In [1]: import numpy as np

In [2]: np.set_printoptions(precision=3, suppress=True, linewidth=100)

In [3]: X = np.loadtxt("out14.csv", delimiter=",")

In [4]: X
Out[4]: 
array([[ 0.465,  0.246,  0.123, -0.059,  0.168, -0.053, -0.34 ,  0.152],
       [ 0.246,  0.674,  0.135,  0.016,  0.181,  0.021,  0.296,  0.142],
       [ 0.123,  0.135,  0.783,  0.09 , -0.29 ,  0.109, -0.065, -0.169],
       [-0.059,  0.016,  0.09 ,  0.738,  0.109, -0.365,  0.035, -0.187],
       [ 0.168,  0.181, -0.29 ,  0.109,  0.612,  0.128, -0.083, -0.24 ],
       [-0.053,  0.021,  0.109, -0.365,  0.128,  0.489,  0.061, -0.285],
       [-0.34 ,  0.296, -0.065,  0.035, -0.083,  0.061,  0.675,  0.013],
       [ 0.152,  0.142, -0.169, -0.187, -0.24 , -0.285,  0.013,  0.564]])

In [5]: # symmetric

In [6]: evals, vecs = np.linalg.eigh(X)

In [7]: (evals > 1e-8).sum(), (evals < -1e-8).sum()
Out[7]: (np.int64(5), np.int64(0))

In [8]: np.linalg.eigvalsh(X + -3 * np.eye(8))
Out[8]: array([-3., -3., -3., -2., -2., -2., -2., -2.])

In [9]: np.round(vecs.T @ vecs, 3) + 0
Out[9]: 
array([[1., 0., 0., 0., 0., 0., 0., 0.],
       [0., 1., 0., 0., 0., 0., 0., 0.],
       [0., 0., 1., 0., 0., 0., 0., 0.],
       [0., 0., 0., 1., 0., 0., 0., 0.],
       [0., 0., 0., 0., 1., 0., 0., 0.],
       [0., 0., 0., 0., 0., 1., 0., 0.],
       [0., 0., 0., 0., 0., 0., 1., 0.],
       [0., 0., 0., 0., 0., 0., 0., 1.]])
